$ python3 -q
>>> import numpy as np
>>> from numpy import linalg as LA
>>> np.set_printoptions(precision=1, suppress=True, linewidth=100)
>>> def rd(a):
...     return np.round(a, 1) + 0
... 
>>> mat = np.load("dump.npy")
>>> mat
array([[-4. , -0.6, -1.6,  1.1, -1. , -1.9],
       [ 1.3,  0.5,  0.4,  2.4, -3.1, -2.8],
       [ 0. ,  0.8, -4.1, -0.3,  2. ,  1.8],
       [ 0.9, -1.6,  4.3, -0.9, -0.8, -1.4],
       [-1.4, -0.9, -0.6,  0.9, -2.4, -3.9],
       [-1.3, -0.6, -0.9, -1.2, -1.9, -4.1],
       [ 2.1,  2. , -2.9,  0.4, -0.8,  2.7],
       [-1.8,  0.7,  1.1, -1.5, -2.8,  3.1],
       [ 0.5,  2.3, -0.5,  0.5,  3.9,  1.9],
       [ 0.4, -1.7, -0.1,  0.6,  3.9, -2.5],
       [-2.5,  1.8,  2.2,  2.5,  0.1, -2. ],
       [-1. , -1.6,  1.1,  1.5, -0.3,  4.2],
       [ 0.7,  1.3, -0.3, -4.2, -0.8,  2. ],
       [-2.4,  1.9, -1.4, -2.2, -1.3,  2.6],
       [-0.5,  4.9,  0.3,  0.5,  0.7,  0.2],
       [-1.9,  2.5, -3.3,  0.2,  1.5, -1.3],
       [-2.7, -1.8, -2.5,  2.5,  1.4,  0.4]])
>>> Q, vecs = LA.qr(mat[:, :4])[0], LA.qr(mat[:, 4:])[0]
>>> sigma = LA.svd(Q.T @ vecs, compute_uv=False)
>>> rd(sigma)
array([0.4, 0.4])
>>> print(rd(LA.norm(Q @ Q.T - vecs @ vecs.T, 2)))
1.0
>>> rng = np.random.default_rng(10)
>>> lab = rng.integers(0, 2, 5)
>>> E = np.array([[0, 1, -3, 2, 3],
...     [2, 2, 1, 3, 0],
...     [-1, -1, 1, -1, 1],
...     [-3, 3, 2, -2, 1],
...     [-3, 2, -3, 3, 3]]) * (lab[:, None] == lab)
>>> E
array([[ 0,  1,  0,  0,  3],
       [ 2,  2,  0,  0,  0],
       [ 0,  0,  1, -1,  0],
       [ 0,  0,  2, -2,  0],
       [-3,  2,  0,  0,  3]])
>>> cov = E.T @ E
>>> LA.matrix_rank(cov)
np.int64(4)
>>> cov
array([[13, -2,  0,  0, -9],
       [-2,  9,  0,  0,  9],
       [ 0,  0,  5, -5,  0],
       [ 0,  0, -5,  5,  0],
       [-9,  9,  0,  0, 18]])
>>> print(np.diag(cov))
[13  9  5  5 18]
>>> np.allclose(cov, cov.T)
True
>>> M2 = cov / np.sqrt((cov ** 2).mean(axis=1, keepdims=True))
>>> LA.matrix_rank(cov - cov.mean(axis=1, keepdims=True))
np.int64(4)
>>> d = LA.norm(mat[:, None] - mat[None], axis=-1)
>>> d.mean(axis=1).argmax()
np.int64(3)
>>> d[6].round(6).argsort(kind="stable")[:4]
array([ 6,  2, 13, 12])
>>> print(rd(LA.norm(mat - mat.mean(axis=0), axis=1)))
[4.2 5.2 4.6 5.9 4.8 4.8 4.9 4.9 5.  5.4 4.6 5.2 5.2 4.4 4.5 4.1 4.6]
>>> (d + 1e9 * np.eye(17)).round(6).argmin(axis=1)
array([ 4,  4,  6,  1,  5,  4,  2, 13,  2, 16,  0,  7, 13,  7,  8,  2,  0])
>>> np.flatnonzero(d[6] < d.mean() / 2)
array([6])
>>> rd(d[6])
array([8.2, 7.3, 4.1, 9.2, 8.5, 8.5, 0. , 6.4, 5.6, 8.6, 8.6, 6.5, 5.6, 5.4, 5.8, 6.1, 7.2])
>>> data = np.load("block2.npy")
>>> data
array([[ 0.9, -8. , -0.4],
       [-0.4,  3. , -1.3],
       [ 1.4,  7. , -1.8]])
>>> print(rd((data + data.T) / 2))
[[ 0.9 -4.2  0.5]
 [-4.2  3.   2.8]
 [ 0.5  2.8 -1.8]]
>>> rd(LA.det(data))
np.float64(26.4)
>>> print(rd(np.sort(np.abs(LA.eigvals(data)))))
[2.7 2.7 3.6]
>>> rd(data @ data)
array([[  3.4, -34. ,  10.8],
       [ -3.4,   3.1,  -1.4],
       [ -4.1,  -2.8,  -6.4]])
>>> rd(np.abs(LA.eigvals(data)).max())
np.float64(3.6)
>>> lab = rng.permutation(3)
>>> M2 = data[:, lab] * rng.choice([-1, 1], 3)
>>> M2
array([[ 8. , -0.4,  0.9],
       [-3. , -1.3, -0.4],
       [-7. , -1.8,  1.4]])
>>> U, _, Vt = LA.svd(data.T @ M2)
>>> print(lab)
[1 2 0]
>>> X = np.load("layer4.npy")
>>> X
array([[1, 2, 1, 0, 1],
       [1, 1, 2, 1, 0],
       [0, 1, 1, 2, 1],
       [1, 0, 1, 1, 2],
       [2, 1, 0, 1, 1]])
>>> Xc = mat - mat.mean(axis=0)
>>> vecs = LA.svd(Xc)[2][:1]
>>> M2 = Xc - Xc @ vecs.T @ vecs
>>> LA.norm(M2, axis=1).round(6).argmax()
np.int64(3)
>>> cov = X.T @ X
>>> rd(LA.svd(X, compute_uv=False) ** 2)
array([25. ,  3.6,  3.6,  1.4,  1.4])
>>> np.diag(cov)
array([7, 7, 7, 7, 7])
>>> rd(LA.eigvalsh(cov)[::-1])
array([25. ,  3.6,  3.6,  1.4,  1.4])
>>> Q = X.astype(float).copy()
>>> for j in range(5):
...     Q[:, j] -= Q[:, :j] @ (Q[:, :j].T @ Q[:, j])
...     Q[:, j] /= LA.norm(Q[:, j])
... 
>>> rd(Q)
array([[ 0.4,  0.7, -0.2, -0.4,  0.4],
       [ 0.4,  0.2,  0.7, -0.2, -0.6],
       [ 0. ,  0.5,  0.2,  0.8,  0.1],
       [ 0.4, -0.4,  0.5,  0.1,  0.7],
       [ 0.8, -0.2, -0.5,  0.3, -0.3]])
>>> rd(Q.T @ X)
array([[2.6, 1.9, 1.5, 1.5, 1.9],
       [0. , 1.9, 1.2, 0.6, 0.2],
       [0. , 0. , 1.8, 1.1, 0.5],
       [0. , 0. , 0. , 1.8, 0.8],
       [0. , 0. , 0. , 0. , 1.6]])
>>> K = np.load("arr.npy")
>>> K
array([[ 2, -2,  0, -1,  1,  0, -2,  1,  2],
       [ 2,  2, -2,  0, -1,  1,  0, -2,  1],
       [ 1,  2,  2, -2,  0, -1,  1,  0, -2],
       [-2,  1,  2,  2, -2,  0, -1,  1,  0],
       [ 0, -2,  1,  2,  2, -2,  0, -1,  1],
       [ 1,  0, -2,  1,  2,  2, -2,  0, -1],
       [-1,  1,  0, -2,  1,  2,  2, -2,  0],
       [ 0, -1,  1,  0, -2,  1,  2,  2, -2],
       [-2,  0, -1,  1,  0, -2,  1,  2,  2]])
>>> Q, R = LA.qr(K)
>>> rd(R)
array([[-4.4,  0.2,  1.4,  1.6, -1.1, -1.1,  1.6,  1.4,  0.2],
       [ 0. , -4.4,  0.3,  1.5,  1.5, -1.2, -1.1,  1.7,  1.4],
       [ 0. ,  0. , -4.1,  0.9,  1.2,  1.2, -0.8, -0.6,  1.9],
       [ 0. ,  0. ,  0. , -3.7,  0.7,  0.9,  2. , -0.2, -0.3],
       [ 0. ,  0. ,  0. ,  0. , -3.7,  0.7,  0.8,  1.9, -0.3],
       [ 0. ,  0. ,  0. ,  0. ,  0. , -3.7,  0.5,  0.7,  1.9],
       [ 0. ,  0. ,  0. ,  0. ,  0. ,  0. ,  3.1, -1.1, -1.2],
       [ 0. ,  0. ,  0. ,  0. ,  0. ,  0. ,  0. ,  2.9, -1.6],
       [ 0. ,  0. ,  0. ,  0. ,  0. ,  0. ,  0. ,  0. ,  2.4]])
>>> rd(Q @ R)
array([[ 2., -2.,  0., -1.,  1.,  0., -2.,  1.,  2.],
       [ 2.,  2., -2.,  0., -1.,  1.,  0., -2.,  1.],
       [ 1.,  2.,  2., -2.,  0., -1.,  1.,  0., -2.],
       [-2.,  1.,  2.,  2., -2.,  0., -1.,  1.,  0.],
       [ 0., -2.,  1.,  2.,  2., -2.,  0., -1.,  1.],
       [ 1.,  0., -2.,  1.,  2.,  2., -2.,  0., -1.],
       [-1.,  1.,  0., -2.,  1.,  2.,  2., -2.,  0.],
       [ 0., -1.,  1.,  0., -2.,  1.,  2.,  2., -2.],
       [-2.,  0., -1.,  1.,  0., -2.,  1.,  2.,  2.]])
>>> np.allclose(R.T @ R, K.T @ K)
True
>>> rd(Q)
array([[-0.5,  0.4, -0.1,  0.2,  0.1,  0. , -0.4,  0.1,  0.6],
       [-0.5, -0.5,  0.3, -0.3,  0.2,  0.1,  0.3, -0.2,  0.4],
       [-0.2, -0.5, -0.6,  0.1, -0.3,  0.3,  0.1,  0.4,  0. ],
       [ 0.5, -0.2, -0.3, -0.5,  0.1, -0.3, -0.4,  0. ,  0.4],
       [ 0. ,  0.5, -0.2, -0.4, -0.5,  0.1,  0.5, -0.2,  0.2],
       [-0.2,  0. ,  0.4, -0.3, -0.4, -0.5, -0.1,  0.6, -0.1],
       [ 0.2, -0.2,  0.1,  0.6, -0.3, -0.4,  0.3, -0.2,  0.4],
       [ 0. ,  0.2, -0.2,  0. ,  0.6, -0.3,  0.5,  0.4,  0.1],
       [ 0.5,  0. ,  0.4,  0. ,  0. ,  0.5,  0.1,  0.4,  0.4]])
>>> Q.shape, R.shape
((9, 9), (9, 9))
>>> u = np.array([1, -1, -1, 1, 0, 0, -3, -2, 0])
>>> M2 = K + np.outer(u, np.eye(9)[3])
>>> LA.matrix_rank(M2 - K)
np.int64(1)
>>> M = np.array([[-0.8, -4.5, 0.4, 0.3],
...     [-1.6, 0.5, -1.1, 1.5],
...     [0.5, -3.0, -0.1, 0.5],
...     [-0.8, -2.0, -0.4, -1.3],
...     [0.7, 7.5, 1.4, -2.6],
...     [0.5, 1.0, -2.0, -0.5],
...     [-0.8, 1.0, 1.3, 0.6]])
>>> x0 = np.array([5, 2, 4, 5])
>>> rhs = M @ x0
>>> rd(LA.lstsq(M, rhs)[0])
array([5., 2., 4., 5.])
>>> print(rd(rhs))
[ -9.9  -3.9  -1.4 -16.1  11.1  -6.    6.2]
>>> rhs = rhs + 0.3 * rng.normal(size=7)
>>> rd(rhs)
array([ -9.9,  -3.6,  -1.1, -16. ,  11. ,  -6.2,   6. ])
>>> b, *_ = LA.lstsq(M, rhs)
>>> rd(M.T @ (rhs - M @ b))
array([0., 0., 0., 0.])
>>> [round(float(LA.norm(LA.solve(M.T @ M + lam * np.eye(4), M.T @ rhs))), 2) for lam in (0, 1, 10, 100)]
[8.32, 6.73, 2.89, 0.9]
>>> rd(b)
array([5., 2., 4., 5.])
>>> print(LA.matrix_rank(M))
4
>>> M[:, 4]
Traceback (most recent call last):
  File "<python-input-77>", line 1, in <module>
    M[:, 4]
    ~^^^^^^
IndexError: index 4 is out of bounds for axis 1 with size 4
>>> M2 = np.c_[M[:, :3] @ np.array([[4, 2, 1], [2, 0, 1], [5, 4, 1]]), np.array([0, 2, -1, 0, -2, 3, 3])]
>>> rd(M2)
array([[-10.2,   0. ,  -4.9,   0. ],
       [-10.9,  -7.6,  -2.2,   2. ],
       [ -4.5,   0.6,  -2.6,  -1. ],
       [ -9.2,  -3.2,  -3.2,   0. ],
       [ 24.8,   7. ,   9.6,  -2. ],
       [ -6. ,  -7. ,  -0.5,   3. ],
       [  5.3,   3.6,   1.5,   3. ]])
>>> rd(LA.lstsq(M, M2[:, 0])[0])
array([4., 2., 5., 0.])
>>> LA.matrix_rank(M2)
np.int64(4)
>>> LA.matrix_rank(np.c_[M, M2])
np.int64(5)
>>> w1 = np.array([[2, 0], [-3, 1], [5, -4], [1, 2]])
>>> b = np.array([1, 1])
>>> act = np.maximum(M2 @ w1 + b, 0)
>>> rd((act > 0).mean(axis=0))
array([0.4, 0.9])
>>> (act > 0).astype(int)
array([[0, 1],
       [0, 1],
       [0, 1],
       [0, 1],
       [1, 0],
       [1, 1],
       [1, 1]])
>>> LA.matrix_rank(act)
np.int64(2)
>>> Z = np.array([[0, 2, -2], [1, -1, -2]])
>>> w1 @ Z
array([[ 0,  4, -4],
       [ 1, -7,  4],
       [-4, 14, -2],
       [ 2,  0, -6]])
>>> print(rd(act @ Z))
[[  20.6  -20.6  -41.2]
 [   6.2   -6.2  -12.4]
 [  10.   -10.   -20. ]
 [  10.6  -10.6  -21.2]
 [   0.   151.2 -151.2]
 [   2.    19.   -25. ]
 [   4.6   18.   -31.8]]
>>> (act @ Z).round(6).argmax(axis=1)
array([0, 0, 0, 0, 1, 1, 1])
>>> arr = np.load("run4.npy")
>>> arr
array([[  1.4,   0.1,  15.4,   4.2],
       [  4.6,   2.8, -12.1,   3.6],
       [ -9.1,  -3. , -11.1,  -0.6],
       [  2.1, -14.1,  20.8,  -3.3],
       [ 11.3,   5.4,   3.7,  -2. ],
       [ 21.8,   0.7,  -8.9,   2.3],
       [ -1.6,   6.4,  -6.4,  12.6],
       [ -5.3, -12.8,   9.6,   8.4],
       [  3.8, -13.9,   1.6,  -4.3],
       [ -0.5,  -3.3, -17.7,  -2.2],
       [ 23.6,   6.7,  14.6,   6.7],
       [  6.1,   7.6,   5.5,  15.4],
       [-10. ,   3.4,  -0.4, -14.5],
       [-13.1,   2.1,   2.8,   6.8],
       [ -5.4,   9.7,  -3.1, -12.2],
       [  8.1, -22.4,  -2.4,   4.1],
       [  5.1,  -7.8,   5. ,  -3.4],
       [  4.1,  10.8,  11.6,   1. ],
       [ -1.6,  -1.3,  -6. ,   3.9],
       [ -6.6, -10.8,   6.4,   2. ],
       [-10.7,  -5.2,   5.4,   0.3],
       [  0.6,  21.1,   4.4,  -3.8],
       [ -1.8, -11. ,  -3.1,   7.2],
       [-11.5,   9.6,  -6.3,   4.1],
       [ -9.1, -13.3,  -0.9,  10.5],
       [-22.9,  -9.5,  15.3,  -0.1],
       [ -7.1,  -0.1, -17.1,  -5.3],
       [  7.9,   2.7,  -2.3,   2.5],
       [-12.1,  -1.3,   0.7, -12.7],
       [ -8.4,   0.4,   6.9,   0.9]])
>>> lab = rng.permutation(4)
>>> M2 = arr[:, lab] * rng.choice([-1, 1], 4)
>>> print(M2)
[[  0.1 -15.4   4.2   1.4]
 [  2.8  12.1   3.6   4.6]
 [ -3.   11.1  -0.6  -9.1]
 [-14.1 -20.8  -3.3   2.1]
 [  5.4  -3.7  -2.   11.3]
 [  0.7   8.9   2.3  21.8]
 [  6.4   6.4  12.6  -1.6]
 [-12.8  -9.6   8.4  -5.3]
 [-13.9  -1.6  -4.3   3.8]
 [ -3.3  17.7  -2.2  -0.5]
 [  6.7 -14.6   6.7  23.6]
 [  7.6  -5.5  15.4   6.1]
 [  3.4   0.4 -14.5 -10. ]
 [  2.1  -2.8   6.8 -13.1]
 [  9.7   3.1 -12.2  -5.4]
 [-22.4   2.4   4.1   8.1]
 [ -7.8  -5.   -3.4   5.1]
 [ 10.8 -11.6   1.    4.1]
 [ -1.3   6.    3.9  -1.6]
 [-10.8  -6.4   2.   -6.6]
 [ -5.2  -5.4   0.3 -10.7]
 [ 21.1  -4.4  -3.8   0.6]
 [-11.    3.1   7.2  -1.8]
 [  9.6   6.3   4.1 -11.5]
 [-13.3   0.9  10.5  -9.1]
 [ -9.5 -15.3  -0.1 -22.9]
 [ -0.1  17.1  -5.3  -7.1]
 [  2.7   2.3   2.5   7.9]
 [ -1.3  -0.7 -12.7 -12.1]
 [  0.4  -6.9   0.9  -8.4]]
>>> U, _, Vt = LA.svd(arr.T @ M2)
>>> rd(U @ Vt)
array([[ 0.,  0.,  0.,  1.],
       [ 1.,  0.,  0.,  0.],
       [ 0., -1.,  0.,  0.],
       [ 0.,  0.,  1.,  0.]])
